$ python -q
>>> import numpy as np
>>> np.set_printoptions(suppress=True, linewidth=120)
>>> def rnd(a):
...     return np.round(a, 3) + 0
... 
>>> cent = np.sign(np.array([[-2, 2, 1, -1], [1, 1, -1, 0], [0, -1, 2, 3], [3, -2, 2, 3]]))
>>> A2 = (np.tril(cent, -1) + np.eye(4)) @ (np.triu(cent, 1) + np.eye(4))
>>> ev = np.array([0, 1, 1, 0])
>>> K = np.rint(A2 * ev @ np.linalg.inv(A2)) + 0
>>> K
array([[-1.,  3.,  4., -2.],
       [-2.,  4.,  4., -2.],
       [ 1.,  0.,  2., -1.],
       [ 0.,  3.,  6., -3.]])
>>> Uu, sigma, Vt = np.linalg.svd(K, full_matrices=False)
>>> np.abs(Uu[:, 0]).round(6).argmax()
np.int64(3)
>>> rnd(np.cumsum(sigma ** 2) / np.sum(sigma ** 2))
array([0.943, 1.   , 1.   , 1.   ])
>>> rnd(sigma)
array([11.07 ,  2.729,  0.   ,  0.   ])
>>> rnd(np.abs(Vt[0]))
array([0.13 , 0.51 , 0.761, 0.38 ])
>>> rnd(Vt @ Vt.T)
array([[1., 0., 0., 0.],
       [0., 1., 0., 0.],
       [0., 0., 1., 0.],
       [0., 0., 0., 1.]])
>>> G = K.T @ K
>>> rnd(np.linalg.eigvalsh(G)[::-1])
array([122.55,   7.45,   0.  ,   0.  ])
>>> G
array([[  6., -11., -10.,   5.],
       [-11.,  34.,  46., -23.],
       [-10.,  46.,  72., -36.],
       [  5., -23., -36.,  18.]])
>>> m1 = np.array([[2, 2, 1, 1, 3],
...     [3, 0, 1, 3, 0],
...     [0, 0, 3, 2, 3],
...     [3, 0, 0, 2, 0],
...     [1, 2, 0, 2, 1]])
>>> m1
array([[2, 2, 1, 1, 3],
       [3, 0, 1, 3, 0],
       [0, 0, 3, 2, 3],
       [3, 0, 0, 2, 0],
       [1, 2, 0, 2, 1]])
>>> rng = np.random.default_rng(9669)
>>> A2 = m1 + rng.integers(-2, 3, (5, 4)) @ rng.integers(-2, 3, (4, 5))
>>> A2
array([[  2,   2,  -2,   1,   1],
       [  3,  -4,   3,   1,   4],
       [ -6,  -2,   4,   3,   4],
       [  9,  -6,  -3,  -3,   3],
       [ -1, -10,   0,  -1,   4]])
>>> rnd(np.linalg.svd(A2 - m1, compute_uv=False))
array([16.036,  9.704,  4.764,  1.727,  0.   ])
>>> np.linalg.matrix_rank(A2 - m1, tol=1e-8)
np.int64(4)
>>> A2 - m1
array([[  0,   0,  -3,   0,  -2],
       [  0,  -4,   2,  -2,   4],
       [ -6,  -2,   1,   1,   1],
       [  6,  -6,  -3,  -5,   3],
       [ -2, -12,   0,  -3,   3]])
>>> O, r_ = np.linalg.qr(m1)
>>> O.shape, r_.shape
((5, 5), (5, 5))
>>> rnd(np.abs(np.diag(r_)))
array([4.796, 2.537, 3.137, 1.663, 0.567])
>>> rnd(O @ r_)
array([[2., 2., 1., 1., 3.],
       [3., 0., 1., 3., 0.],
       [0., 0., 3., 2., 3.],
       [3., 0., 0., 2., 0.],
       [1., 2., 0., 2., 1.]])
>>> rnd(O.T @ O)
array([[1., 0., 0., 0., 0.],
       [0., 1., 0., 0., 0.],
       [0., 0., 1., 0., 0.],
       [0., 0., 0., 1., 0.],
       [0., 0., 0., 0., 1.]])
